>>> import numpy as np
>>> import numpy.linalg as la
>>> np.set_printoptions(precision=2, suppress=True, linewidth=140, sign=" ")
>>> def rnd(a):
...     return np.round(a, 2) + 0
... 
>>> W0 = np.loadtxt("case1.csv", delimiter=",")
>>> rnd(W0)
array([[ 0.73, -0.38, -0.38, -0.16,  0.27, -0.16, -0.16, -0.16],
       [-0.38,  0.47, -0.53, -0.23,  0.38, -0.23, -0.23, -0.23],
       [-0.38, -0.53,  0.47, -0.23,  0.38, -0.23, -0.23, -0.23],
       [-0.16, -0.23, -0.23,  0.9 ,  0.16, -0.1 , -0.1 , -0.1 ],
       [ 0.27,  0.38,  0.38,  0.16,  0.73,  0.16,  0.16,  0.16],
       [-0.16, -0.23, -0.23, -0.1 ,  0.16,  0.9 , -0.1 , -0.1 ],
       [-0.16, -0.23, -0.23, -0.1 ,  0.16, -0.1 ,  0.9 , -0.1 ],
       [-0.16, -0.23, -0.23, -0.1 ,  0.16, -0.1 , -0.1 ,  0.9 ]])
>>> Y = la.inv(W0)
>>> rnd(la.det(W0) * Y)
array([[-0.73,  0.38,  0.38,  0.16, -0.27,  0.16,  0.16,  0.16],
       [ 0.38, -0.47,  0.53,  0.23, -0.38,  0.23,  0.23,  0.23],
       [ 0.38,  0.53, -0.47,  0.23, -0.38,  0.23,  0.23,  0.23],
       [ 0.16,  0.23,  0.23, -0.9 , -0.16,  0.1 ,  0.1 ,  0.1 ],
       [-0.27, -0.38, -0.38, -0.16, -0.73, -0.16, -0.16, -0.16],
       [ 0.16,  0.23,  0.23,  0.1 , -0.16, -0.9 ,  0.1 ,  0.1 ],
       [ 0.16,  0.23,  0.23,  0.1 , -0.16,  0.1 , -0.9 ,  0.1 ],
       [ 0.16,  0.23,  0.23,  0.1 , -0.16,  0.1 ,  0.1 , -0.9 ]])
>>> np.allclose(Y, W0.T)
True
>>> rnd(la.cond(W0))
np.float64(1.0)
>>> rnd(W0 @ Y)
array([[ 1.,  0.,  0.,  0.,  0.,  0.,  0.,  0.],
       [ 0.,  1.,  0.,  0.,  0.,  0.,  0.,  0.],
       [ 0.,  0.,  1.,  0.,  0.,  0.,  0.,  0.],
       [ 0.,  0.,  0.,  1.,  0.,  0.,  0.,  0.],
       [ 0.,  0.,  0.,  0.,  1.,  0.,  0.,  0.],
       [ 0.,  0.,  0.,  0.,  0.,  1.,  0.,  0.],
       [ 0.,  0.,  0.,  0.,  0.,  0.,  1.,  0.],
       [ 0.,  0.,  0.,  0.,  0.,  0.,  0.,  1.]])
>>> [round(float(la.det(W0[:i, :i])), 2) + 0 for i in range(1, 9)]
[0.73, 0.2, -0.34, -0.43, -0.71, -0.8, -0.9, -1.0]
>>> E = np.tanh(np.array([[0.3],
...     [1.2],
...     [-0.7],
...     [-1.5],
...     [-0.9],
...     [-2.4],
...     [-0.9],
...     [0.1],
...     [0.5],
...     [-0.2],
...     [0.0],
...     [0.6],
...     [-0.7],
...     [0.0],
...     [0.3],
...     [-0.1],
...     [-0.9],
...     [-1.4],
...     [-0.4],
...     [0.7],
...     [0.1],
...     [1.4],
...     [-0.9],
...     [1.6],
...     [0.8],
...     [1.0],
...     [-0.5],
...     [1.5],
...     [0.0],
...     [0.2],
...     [1.3],
...     [-1.2],
...     [0.1],
...     [-0.9]]) @ np.array([[0.0, -1.2, 0.0, 0.2]]))
>>> rnd(E)
array([[ 0.  , -0.35,  0.  ,  0.06],
       [ 0.  , -0.89,  0.  ,  0.24],
       [ 0.  ,  0.69,  0.  , -0.14],
       [ 0.  ,  0.95,  0.  , -0.29],
       [ 0.  ,  0.79,  0.  , -0.18],
       [ 0.  ,  0.99,  0.  , -0.45],
       [ 0.  ,  0.79,  0.  , -0.18],
       [ 0.  , -0.12,  0.  ,  0.02],
       [ 0.  , -0.54,  0.  ,  0.1 ],
       [ 0.  ,  0.24,  0.  , -0.04],
       [ 0.  ,  0.  ,  0.  ,  0.  ],
       [ 0.  , -0.62,  0.  ,  0.12],
       [ 0.  ,  0.69,  0.  , -0.14],
       [ 0.  ,  0.  ,  0.  ,  0.  ],
       [ 0.  , -0.35,  0.  ,  0.06],
       [ 0.  ,  0.12,  0.  , -0.02],
       [ 0.  ,  0.79,  0.  , -0.18],
       [ 0.  ,  0.93,  0.  , -0.27],
       [ 0.  ,  0.45,  0.  , -0.08],
       [ 0.  , -0.69,  0.  ,  0.14],
       [ 0.  , -0.12,  0.  ,  0.02],
       [ 0.  , -0.93,  0.  ,  0.27],
       [ 0.  ,  0.79,  0.  , -0.18],
       [ 0.  , -0.96,  0.  ,  0.31],
       [ 0.  , -0.74,  0.  ,  0.16],
       [ 0.  , -0.83,  0.  ,  0.2 ],
       [ 0.  ,  0.54,  0.  , -0.1 ],
       [ 0.  , -0.95,  0.  ,  0.29],
       [ 0.  ,  0.  ,  0.  ,  0.  ],
       [ 0.  , -0.24,  0.  ,  0.04],
       [ 0.  , -0.92,  0.  ,  0.25],
       [ 0.  ,  0.89,  0.  , -0.24],
       [ 0.  , -0.12,  0.  ,  0.02],
       [ 0.  ,  0.79,  0.  , -0.18]])
>>> # looks like rank 2
>>> left, sv, vt = la.svd(E)
>>> V = vt[:(sv > 1e-8).sum()]
>>> rng = np.random.default_rng(66)
>>> x = E[2] + 2 * E[23] + rng.integers(2) * np.eye(4)[2]
>>> rnd(x)
array([ 0.  , -1.23,  1.  ,  0.48])
>>> rnd(la.norm(x - V.T @ V @ x))
np.float64(1.0)
>>> left, sv, vt = la.svd(E)
>>> np.argmax(sv[:-1] / (sv[1:] + 1e-6)) + 1
np.int64(2)
>>> rnd(sv)
array([ 4.04,  0.25,  0.  ,  0.  ])
>>> Y = left[:, :2] @ np.diag(sv[:2]) @ vt[:2]
>>> la.matrix_rank(Y)
np.int64(2)
>>> rnd(la.norm(E - Y, 2)), sv[2]
(np.float64(0.0), np.float64(0.0))
>>> rnd(la.norm(E - Y) / la.norm(E))
np.float64(0.0)
>>> rnd(Y)
array([[ 0.  , -0.35,  0.  ,  0.06],
       [ 0.  , -0.89,  0.  ,  0.24],
       [ 0.  ,  0.69,  0.  , -0.14],
       [ 0.  ,  0.95,  0.  , -0.29],
       [ 0.  ,  0.79,  0.  , -0.18],
       [ 0.  ,  0.99,  0.  , -0.45],
       [ 0.  ,  0.79,  0.  , -0.18],
       [ 0.  , -0.12,  0.  ,  0.02],
       [ 0.  , -0.54,  0.  ,  0.1 ],
       [ 0.  ,  0.24,  0.  , -0.04],
       [ 0.  ,  0.  ,  0.  ,  0.  ],
       [ 0.  , -0.62,  0.  ,  0.12],
       [ 0.  ,  0.69,  0.  , -0.14],
       [ 0.  ,  0.  ,  0.  ,  0.  ],
       [ 0.  , -0.35,  0.  ,  0.06],
       [ 0.  ,  0.12,  0.  , -0.02],
       [ 0.  ,  0.79,  0.  , -0.18],
       [ 0.  ,  0.93,  0.  , -0.27],
       [ 0.  ,  0.45,  0.  , -0.08],
       [ 0.  , -0.69,  0.  ,  0.14],
       [ 0.  , -0.12,  0.  ,  0.02],
       [ 0.  , -0.93,  0.  ,  0.27],
       [ 0.  ,  0.79,  0.  , -0.18],
       [ 0.  , -0.96,  0.  ,  0.31],
       [ 0.  , -0.74,  0.  ,  0.16],
       [ 0.  , -0.83,  0.  ,  0.2 ],
       [ 0.  ,  0.54,  0.  , -0.1 ],
       [ 0.  , -0.95,  0.  ,  0.29],
       [ 0.  ,  0.  ,  0.  ,  0.  ],
       [ 0.  , -0.24,  0.  ,  0.04],
       [ 0.  , -0.92,  0.  ,  0.25],
       [ 0.  ,  0.89,  0.  , -0.24],
       [ 0.  , -0.12,  0.  ,  0.02],
       [ 0.  ,  0.79,  0.  , -0.18]])
>>> rnd(np.trace(la.pinv(E) @ E))
np.float64(2.0)
>>> rnd(E @ la.pinv(E) @ E)
array([[ 0.  , -0.35,  0.  ,  0.06],
       [ 0.  , -0.89,  0.  ,  0.24],
       [ 0.  ,  0.69,  0.  , -0.14],
       [ 0.  ,  0.95,  0.  , -0.29],
       [ 0.  ,  0.79,  0.  , -0.18],
       [ 0.  ,  0.99,  0.  , -0.45],
       [ 0.  ,  0.79,  0.  , -0.18],
       [ 0.  , -0.12,  0.  ,  0.02],
       [ 0.  , -0.54,  0.  ,  0.1 ],
       [ 0.  ,  0.24,  0.  , -0.04],
       [ 0.  ,  0.  ,  0.  ,  0.  ],
       [ 0.  , -0.62,  0.  ,  0.12],
       [ 0.  ,  0.69,  0.  , -0.14],
       [ 0.  ,  0.  ,  0.  ,  0.  ],
       [ 0.  , -0.35,  0.  ,  0.06],
       [ 0.  ,  0.12,  0.  , -0.02],
       [ 0.  ,  0.79,  0.  , -0.18],
       [ 0.  ,  0.93,  0.  , -0.27],
       [ 0.  ,  0.45,  0.  , -0.08],
       [ 0.  , -0.69,  0.  ,  0.14],
       [ 0.  , -0.12,  0.  ,  0.02],
       [ 0.  , -0.93,  0.  ,  0.27],
       [ 0.  ,  0.79,  0.  , -0.18],
       [ 0.  , -0.96,  0.  ,  0.31],
       [ 0.  , -0.74,  0.  ,  0.16],
       [ 0.  , -0.83,  0.  ,  0.2 ],
       [ 0.  ,  0.54,  0.  , -0.1 ],
       [ 0.  , -0.95,  0.  ,  0.29],
       [ 0.  ,  0.  ,  0.  ,  0.  ],
       [ 0.  , -0.24,  0.  ,  0.04],
       [ 0.  , -0.92,  0.  ,  0.25],
       [ 0.  ,  0.89,  0.  , -0.24],
       [ 0.  , -0.12,  0.  ,  0.02],
       [ 0.  ,  0.79,  0.  , -0.18]])
>>> m1 = np.load("out13.npy")
>>> m1
array([[ 0,  1,  2,  0,  0,  2,  1,  0],
       [ 0,  0,  2,  2,  1,  0,  1,  2],
       [ 0,  0,  0,  0,  1,  0,  2,  2],
       [ 0,  0,  0,  0,  2,  2,  0,  0],
       [ 0,  0,  0,  0,  0,  1,  0,  0],
       [ 0,  0,  0,  0,  0,  0,  1,  0],
       [ 0,  0,  0,  0,  0,  0,  0,  2],
       [ 0,  0,  0,  0,  0,  0,  0,  0]])
>>> # rank 6
>>> left, sv, vt = la.svd(m1)
>>> np.argmax(sv[:-1] / (sv[1:] + 1e-6)) + 1
np.int64(6)
>>> Y = left[:, :6] @ np.diag(sv[:6]) @ vt[:6]
>>> la.matrix_rank(m1, rtol=0.05)
np.int64(6)
>>> la.matrix_rank(Y)
np.int64(6)
>>> lab = rng.permutation(8)
>>> lab
array([ 0,  1,  6,  5,  4,  2,  7,  3])
>>> Y = m1[lab][:, lab]
>>> rnd(np.sort(np.abs(la.eigvals(Y))))
array([ 0.,  0.,  0.,  0.,  0.,  0.,  0.,  0.])
>>> np.trace(Y)
np.int64(0)
>>> rnd(la.det(Y)), rnd(la.det(m1[lab]))
(np.float64(0.0), np.float64(0.0))
>>> np.diag(Y)
array([ 0,  0,  0,  0,  0,  0,  0,  0])
>>> rnd(np.sort(la.eigvals(m1)))
array([ 0.,  0.,  0.,  0.,  0.,  0.,  0.,  0.])
>>> la.matrix_rank(m1 - m1[0, 0] * np.eye(8))
np.int64(6)
>>> r = la.matrix_rank(m1)
>>> r
np.int64(6)
>>> null = la.svd(m1)[2][r:].T
>>> [int(la.matrix_rank(np.delete(m1, i, axis=0))) for i in range(8)]
[5, 5, 6, 6, 6, 6, 6, 6]
>>> [int(la.matrix_rank(m1[:i])) for i in range(1, len(m1) + 1)]
[1, 2, 3, 4, 5, 6, 6, 6]
>>> M = np.load("w.npy")
>>> M
array([[-3.11, -4.68,  0.04, -3.11, -3.12, -3.12],
       [-1.58, -2.31,  0.  , -1.51, -1.54, -1.6 ],
       [-0.52, -0.81, -0.01, -0.51, -0.48, -0.53],
       [ 0.76,  1.18,  0.01,  0.75,  0.81,  0.83],
       [ 2.13,  3.2 , -0.01,  2.14,  2.18,  2.14],
       [ 0.1 ,  0.09, -0.01,  0.08,  0.06,  0.08],
       [ 1.27,  1.85, -0.01,  1.26,  1.26,  1.25],
       [ 1.95,  2.96,  0.  ,  1.94,  2.01,  1.99],
       [ 4.54,  6.82,  0.  ,  4.54,  4.55,  4.53],
       [-0.01, -0.02,  0.02,  0.  , -0.03, -0.02],
       [-1.2 , -1.79,  0.01, -1.16, -1.16, -1.17],
       [ 2.51,  3.8 , -0.01,  2.55,  2.5 ,  2.55],
       [-0.61, -0.88,  0.01, -0.6 , -0.6 , -0.6 ]])
>>> rnd(la.norm(M, 2) / la.norm(M))
np.float64(1.0)
>>> rnd(np.abs(la.svd(M)[2][-1]))
array([ 0.2 ,  0.17,  0.95,  0.1 ,  0.07,  0.1 ])
>>> la.matrix_rank(M, rtol=0.1)
np.int64(1)
>>> round(np.log10(la.cond(M)))
3
>>> q, R = la.qr(M)
>>> rnd(q.T @ q)
array([[ 1.,  0.,  0.,  0.,  0.,  0.],
       [ 0.,  1.,  0.,  0.,  0.,  0.],
       [ 0.,  0.,  1.,  0.,  0.,  0.],
       [ 0.,  0.,  0.,  1.,  0.,  0.],
       [ 0.,  0.,  0.,  0.,  1.,  0.],
       [ 0.,  0.,  0.,  0.,  0.,  1.]])
>>> q.shape, R.shape
((13, 6), (6, 6))
>>> rnd(np.trace(q @ q.T))
np.float64(6.0)
>>> rnd(q @ R)
array([[-3.11, -4.68,  0.04, -3.11, -3.12, -3.12],
       [-1.58, -2.31,  0.  , -1.51, -1.54, -1.6 ],
       [-0.52, -0.81, -0.01, -0.51, -0.48, -0.53],
       [ 0.76,  1.18,  0.01,  0.75,  0.81,  0.83],
       [ 2.13,  3.2 , -0.01,  2.14,  2.18,  2.14],
       [ 0.1 ,  0.09, -0.01,  0.08,  0.06,  0.08],
       [ 1.27,  1.85, -0.01,  1.26,  1.26,  1.25],
       [ 1.95,  2.96,  0.  ,  1.94,  2.01,  1.99],
       [ 4.54,  6.82,  0.  ,  4.54,  4.55,  4.53],
       [-0.01, -0.02,  0.02,  0.  , -0.03, -0.02],
       [-1.2 , -1.79,  0.01, -1.16, -1.16, -1.17],
       [ 2.51,  3.8 , -0.01,  2.55,  2.5 ,  2.55],
       [-0.61, -0.88,  0.01, -0.6 , -0.6 , -0.6 ]])
>>> Z = M[[5, 6]].astype(float)
>>> for _ in range(3):
...     lab = la.norm(M[:, None] - Z, axis=-1).argmin(axis=1)
...     Z = np.array([M[lab == j].mean(axis=0) for j in range(2)])
... 
>>> lab
array([ 0,  0,  0,  1,  1,  0,  1,  1,  1,  0,  0,  1,  0])
>>> rnd(Z[1] - Z[0])
array([ 3.18,  4.79, -0.01,  3.17,  3.2 ,  3.21])
>>> np.bincount(lab)
array([ 7,  6])
>>> rnd(Z)
array([[-0.99, -1.49,  0.01, -0.97, -0.98, -0.99],
       [ 2.19,  3.3 ,  0.  ,  2.2 ,  2.22,  2.22]])
>>> Y = M / la.norm(M, axis=1, keepdims=True)
>>> C2 = Y @ Y.T
>>> rnd(la.norm(Y, axis=1))
array([ 1.,  1.,  1.,  1.,  1.,  1.,  1.,  1.,  1.,  1.,  1.,  1.,  1.])
>>> np.argwhere(np.triu(np.abs(C2) > 0.95, 1))
array([[  0,   1],
       [  0,   2],
       [  0,   3],
       [  0,   4],
       [  0,   5],
       [  0,   6],
       [  0,   7],
       [  0,   8],
       [  0,  10],
       [  0,  11],
       [  0,  12],
       [  1,   2],
       [  1,   3],
       [  1,   4],
       [  1,   5],
       [  1,   6],
       [  1,   7],
       [  1,   8],
       [  1,  10],
       [  1,  11],
       [  1,  12],
       [  2,   3],
       [  2,   4],
       [  2,   5],
       [  2,   6],
       [  2,   7],
       [  2,   8],
       [  2,  10],
       [  2,  11],
       [  2,  12],
       [  3,   4],
       [  3,   5],
       [  3,   6],
       [  3,   7],
       [  3,   8],
       [  3,  10],
       [  3,  11],
       [  3,  12],
       [  4,   5],
       [  4,   6],
       [  4,   7],
       [  4,   8],
       [  4,  10],
       [  4,  11],
       [  4,  12],
       [  5,   6],
       [  5,   7],
       [  5,   8],
       [  5,  10],
       [  5,  11],
       [  5,  12],
       [  6,   7],
       [  6,   8],
       [  6,  10],
       [  6,  11],
       [  6,  12],
       [  7,   8],
       [  7,  10],
       [  7,  11],
       [  7,  12],
       [  8,  10],
       [  8,  11],
       [  8,  12],
       [ 10,  11],
       [ 10,  12],
       [ 11,  12]])
